% ipython --no-banner

In [1]: import numpy as np

In [2]: import numpy.linalg as la

In [3]: np.set_printoptions(precision=2, suppress=True, linewidth=140, legacy="1.25")

In [4]: rd = lambda a: np.round(a, 2) + 0

In [5]: data = np.load("block9.npy")

In [6]: data
Out[6]: 
array([[ -4.18,   9.89, -22.47],
       [ -4.27,   7.36, -18.07],
       [ -4.26,   6.76, -16.99],
       [ -4.26,   6.41, -16.36],
       [ -3.86,   3.  ,  -9.7 ],
       [ -3.68,   2.37,  -8.34],
       [ -3.6 ,   2.15,  -7.85],
       [ -0.5 ,  -0.03,  -0.32],
       [  0.4 ,  -0.4 ,   0.23],
       [  0.28,  -0.75,   0.3 ],
       [ -3.43,  -6.79,   2.65],
       [ -4.17,  -7.92,   3.2 ],
       [ -5.28,  -9.62,   4.07],
       [ -5.43,  -9.85,   4.19],
       [ -6.74, -11.86,   5.27]])

In [7]: th = np.radians(36)

In [8]: R = np.eye(3)

In [9]: R[2, 2] = R[0, 0] = np.cos(th)

In [10]: R[2, 0], R[0, 2] = -np.sin(th), np.sin(th)

In [11]: rd(R)
Out[11]: 
array([[ 0.81,  0.  ,  0.59],
       [ 0.  ,  1.  ,  0.  ],
       [-0.59,  0.  ,  0.81]])

In [12]: B = data @ R.T

In [13]: rd(la.svd(data, compute_uv=False)), rd(la.svd(B, compute_uv=False))
Out[13]: (array([46.77, 21.14,  1.39]), array([46.77, 21.14,  1.39]))

In [14]: print(np.allclose(data @ data.T, B @ B.T))
True

In [15]: print(rd(la.det(R)), rd(np.trace(R)))
1.0 2.62

In [16]: Ac = (data - data.mean(axis=0)) / data.std(axis=0)

In [17]: print(np.argwhere(np.abs(Ac) > 2))
[]

In [18]: rd(Ac.std(axis=0))
Out[18]: array([1., 1., 1.])

In [19]: coef = la.lstsq(np.delete(Ac, 0, axis=1), Ac[:, 0])[0]

In [20]: print(np.abs(coef).argmax())
0

In [21]: Ac = data - data.mean(axis=0)

In [22]: U, s, Vt = la.svd(Ac, full_matrices=False)

In [23]: rd((s ** 2).sum() ** 2 / (s ** 4).sum())
Out[23]: 1.12

In [24]: print(la.matrix_rank(Ac))
3

In [25]: np.abs(U[:, 0]).argmax()
Out[25]: 0

In [26]: feats = np.load("case3.npy")

In [27]: feats
Out[27]: 
array([[ 0.26,  2.8 , -1.97],
       [-0.06, -6.68,  6.75],
       [-0.4 ,  1.31, -1.46],
       [-0.6 , -0.65,  0.82],
       [-0.08,  3.11, -2.86],
       [ 0.36,  1.5 , -0.96],
       [ 0.29,  2.62, -3.18],
       [-0.03,  0.74, -1.24],
       [-0.29, -3.09,  2.46],
       [-0.25,  0.23, -0.46],
       [-0.14, -3.74,  4.61],
       [-0.19, -0.13, -0.85],
       [-0.05,  0.09, -0.14]])

In [28]: x = np.array([-2, -3, 1])

In [29]: y = feats @ x

In [30]: rd(y)
Out[30]: array([-10.89,  26.91,  -4.59,   3.97, -12.03,  -6.18, -11.62,  -3.4 ,  12.31,  -0.65,  16.11,  -0.08,  -0.31])

In [31]: rd(la.solve(feats.T @ feats, feats.T @ y))
Out[31]: array([-2., -3.,  1.])

In [32]: rng = np.random.default_rng(25892)

In [33]: y = y + 0.02 * rng.normal(size=13)

In [34]: print(rd(y))
[-10.87  26.9   -4.61   3.95 -12.05  -6.2  -11.62  -3.39  12.31  -0.67  16.11  -0.09  -0.31]

In [35]: coef, *_ = la.lstsq(feats, y)

In [36]: rd(coef)
Out[36]: array([-1.97, -3.  ,  1.  ])

In [37]: print(rd(feats.T @ (y - feats @ coef)))
[0. 0. 0.]
